% python3 -q
>>> import numpy as np
>>> import numpy.linalg as la
>>> np.set_printoptions(precision=2, suppress=True, linewidth=100)
>>> def rd(a):
...     return np.round(a, 2) + 0
... 
>>> K = np.array([[28.0, 25.0, -10.0], [25.0, 28.0, -10.0], [-10.0, -10.0, 7.0]])
>>> evals, vecs = la.eig(K)
>>> print(rd(np.sort(la.eigvals(K @ K))))
[   9.    9. 3249.]
>>> print(rd(np.prod(evals)))
513.0
>>> print(rd(np.sort(la.eigvals(la.inv(K)))))
[0.02 0.33 0.33]
>>> Lm = la.cholesky(K)
>>> print(rd(np.diag(Lm) ** 2))
[28.    5.68  3.23]
>>> print(rd(K / np.sqrt(np.outer(np.diag(K), np.diag(K)))))
[[ 1.    0.89 -0.71]
 [ 0.89  1.   -0.71]
 [-0.71 -0.71  1.  ]]
>>> E = np.loadtxt("sample4.csv", delimiter=",")
>>> print(rd(E))
[[  9.73 -13.68  10.87]
 [ -7.27 -10.13  15.64]
 [-14.57  12.08  -6.46]
 [ 18.65  -7.06  -1.54]
 [ -7.24 -10.15  15.64]
 [ 17.45  -9.56   2.01]
 [  2.46  12.26 -15.61]
 [ 18.78  -3.25  -6.06]
 [-15.56  11.44  -5.19]
 [-11.37  -7.46  14.67]
 [ 14.78 -11.96   6.21]
 [ -5.12  13.85 -13.49]
 [  0.13 -13.04  15.16]
 [  6.95 -13.9   12.59]
 [ 18.54  -2.19  -7.16]
 [  4.39  11.52 -15.75]
 [ 13.63   5.49 -13.56]
 [ 18.92  -5.36  -3.66]
 [  6.73  10.42 -15.69]
 [-13.63  -5.49  13.56]
 [  7.76   9.85 -15.58]
 [ -3.68 -11.81  15.72]
 [-15.8   11.26  -4.87]
 [ -6.76 -10.4   15.69]
 [  0.58  12.85 -15.31]
 [ 16.38 -10.77   3.99]
 [-17.81   9.02  -1.19]
 [ 18.91  -4.31  -4.89]]
>>> Xs = E - E.mean(axis=0)
>>> U, sigma, vt = la.svd(Xs, full_matrices=False)
>>> print(rd(sigma ** 2 / (sigma ** 2).sum()))
[0.56 0.44 0.  ]
>>> print(rd((sigma ** 2).sum() ** 2 / (sigma ** 4).sum()))
1.97
>>> print(np.abs(vt[0]).argmax())
2
>>> print(rd(sigma))
[78.26 69.54  0.  ]
>>> Xs = E - E.mean(axis=0)
>>> vecs = la.svd(Xs)[2][:2]
>>> Y = Xs - Xs @ vecs.T @ vecs
>>> print(la.norm(Y, axis=1).round(6).argmax())
0
>>> print(rd(np.diag(vecs.T @ vecs)))
[0.9  0.48 0.62]
>>> print(rd((Xs @ vecs.T).std(axis=0)))
[14.79 13.14]
>>> print(rd(la.norm(Y) / la.norm(Xs)))
0.0
>>> x = np.array([0, 3, 2])
>>> print(np.sign((E @ x).round(6)))
[-1.  1.  1. -1.  1. -1.  1. -1.  1.  1. -1.  1. -1. -1. -1.  1. -1. -1. -1.  1. -1. -1.  1.  1.
  1. -1.  1. -1.]
>>> print(rd(E @ np.eye(3)[2]))
[ 10.87  15.64  -6.46  -1.54  15.64   2.01 -15.61  -6.06  -5.19  14.67   6.21 -13.49  15.16  12.59
  -7.16 -15.75 -13.56  -3.66 -15.69  13.56 -15.58  15.72  -4.87  15.69 -15.31   3.99  -1.19  -4.89]
>>> print(la.norm(E @ x) <= la.norm(E, 2) * la.norm(x) + 1e-9)
True
>>> print((E @ x).argmax())
26
>>> U, sigma, vt = la.svd(E)
>>> vecs = vt[:(sigma > 1e-8).sum()]
>>> rng = np.random.default_rng(58)
>>> x = E[11] + -2 * E[14] + rng.integers(2) * np.eye(3)[1]
>>> print(rd(x))
[-42.21  19.24   0.83]
>>> print(np.allclose(vecs.T @ vecs @ x, x))
False
>>> print(rd(vecs.T @ vecs))
[[ 0.9  -0.23 -0.2 ]
 [-0.23  0.48 -0.44]
 [-0.2  -0.44  0.62]]
>>> print(la.matrix_rank(np.vstack([E, x])))
3
>>> print(rd(np.diag(vecs.T @ vecs)))
[0.9  0.48 0.62]
